% ipython --no-banner

In [1]: import numpy as np

In [2]: np.set_printoptions(precision=1, suppress=True, linewidth=100, sign=" ")

In [3]: rnd = lambda a: np.round(a, 1) + 0

In [4]: arr = np.maximum(np.array([[2, 0],
   ...:     [0, 0],
   ...:     [2, 2],
   ...:     [0, 0],
   ...:     [2, 1],
   ...:     [0, 1],
   ...:     [1, 0],
   ...:     [1, 1],
   ...:     [1, 0],
   ...:     [2, 2],
   ...:     [0, 1]]) @ np.array([[0, 0, -3, -1], [0, -3, -3, -1]]) + np.array([-2, -2, -5, 2]), 0)

In [5]: print(arr)
[[ 0  0  0  0]
 [ 0  0  0  2]
 [ 0  0  0  0]
 [ 0  0  0  2]
 [ 0  0  0  0]
 [ 0  0  0  1]
 [ 0  0  0  1]
 [ 0  0  0  0]
 [ 0  0  0  1]
 [ 0  0  0  0]
 [ 0  0  0  1]]

In [6]: print(np.abs(np.diag(np.linalg.qr(arr)[1])) > 1e-9)
[False False False  True]

In [7]: print(np.unique(arr.round(6), axis=0).shape)
(3, 4)

In [8]: print(np.linalg.lstsq(arr[:-1].T, arr[-1])[2])
1

In [9]: rk = np.linalg.matrix_rank(arr)

In [10]: print(rk)
1

In [11]: ns = np.linalg.svd(arr)[2][rk:].T

In [12]: print([int(np.linalg.matrix_rank(arr[:, :j + 1])) for j in range(4)])
[0, 0, 0, 1]

In [13]: print(np.linalg.matrix_rank(arr.T @ arr), np.linalg.matrix_rank(arr @ arr.T))
1 1

In [14]: print(np.allclose(arr @ ns, 0))
True

In [15]: print(ns.shape)
(4, 3)

In [16]: print(rnd(np.linalg.svd(arr, compute_uv=False)))
[ 3.5  0.   0.   0. ]

In [17]: print(arr.T @ arr)
[[  0   0   0   0]
 [  0   0   0   0]
 [  0   0   0   0]
 [  0   0   0  12]]

In [18]: print(arr @ arr.T)
[[ 0  0  0  0  0  0  0  0  0  0  0]
 [ 0  4  0  4  0  2  2  0  2  0  2]
 [ 0  0  0  0  0  0  0  0  0  0  0]
 [ 0  4  0  4  0  2  2  0  2  0  2]
 [ 0  0  0  0  0  0  0  0  0  0  0]
 [ 0  2  0  2  0  1  1  0  1  0  1]
 [ 0  2  0  2  0  1  1  0  1  0  1]
 [ 0  0  0  0  0  0  0  0  0  0  0]
 [ 0  2  0  2  0  1  1  0  1  0  1]
 [ 0  0  0  0  0  0  0  0  0  0  0]
 [ 0  2  0  2  0  1  1  0  1  0  1]]

In [19]: print(np.linalg.cond(arr) > 100)
True

In [20]: print(np.linalg.matrix_rank(arr, rtol=0.1))
1

In [21]: print(np.argsort(-np.linalg.norm(arr, axis=0).round(6), kind="stable")[:3])
[ 3  0  1]

In [22]: K = np.loadtxt("block6.csv", delimiter=",")

In [23]: print(K)
[[ 1. -2.  4. -8.]
 [ 1. -1.  1. -1.]
 [ 1.  0.  0.  0.]
 [ 1.  1.  1.  1.]
 [ 1.  2.  4.  8.]
 [ 1.  3.  9. 27.]]

In [24]: blk = np.stack([K, 3 * K, K[::-1]])

In [25]: print(np.einsum("bij,cij->bc", blk, blk))
[[  999.  2997.  -378.]
 [ 2997.  8991. -1134.]
 [ -378. -1134.   999.]]

In [26]: print((blk @ K.T).shape)
(3, 6, 6)

In [27]: print(np.linalg.matrix_rank(blk.reshape(3, -1)))
2

In [28]: print(blk.shape)
(3, 6, 4)

In [29]: out = K[0, 0] * K[1:] - np.outer(K[1:, 0], K[0])

In [30]: print(out)
[[ 0.  1. -3.  7.]
 [ 0.  2. -4.  8.]
 [ 0.  3. -3.  9.]
 [ 0.  4.  0. 16.]
 [ 0.  5.  5. 35.]]

In [31]: print(K[:, 0] / K[0, 0])
[ 1.  1.  1.  1.  1.  1.]

In [32]: data = np.load("x.npy")

In [33]: print(data)
[[ 3  0  3  0  3  0]
 [ 3  0  3  0  3  0]
 [ 1  1  1  1  1  1]
 [ 3  0  3  0  3  0]
 [ 3  0  3  0  3  0]
 [ 1  1  1  1  1  1]]

In [34]: print(np.linalg.cond(data) > 100)
True

In [35]: print(np.linalg.matrix_rank(data, rtol=0.1))
2

In [36]: print([round(float(x), 1) for x in np.linalg.svd(data, compute_uv=False)[:3]])
[10.7, 2.4, 0.0]

In [37]: print(np.allclose(data[:-1].T @ np.linalg.lstsq(data[:-1].T, data[-1])[0], data[-1]))
True

In [38]: print(rnd(data @ np.linalg.pinv(data) @ data))
[[ 3.  0.  3.  0.  3.  0.]
 [ 3.  0.  3.  0.  3.  0.]
 [ 1.  1.  1.  1.  1.  1.]
 [ 3.  0.  3.  0.  3.  0.]
 [ 3.  0.  3.  0.  3.  0.]
 [ 1.  1.  1.  1.  1.  1.]]

In [39]: print(np.unique(data.round(6), axis=0).shape)
(2, 6)

In [40]: print(np.linalg.lstsq(data[:-1].T, data[-1])[2])
2

In [41]: print(np.abs(np.diag(np.linalg.qr(data)[1])) > 1e-9)
[ True  True False False False False]
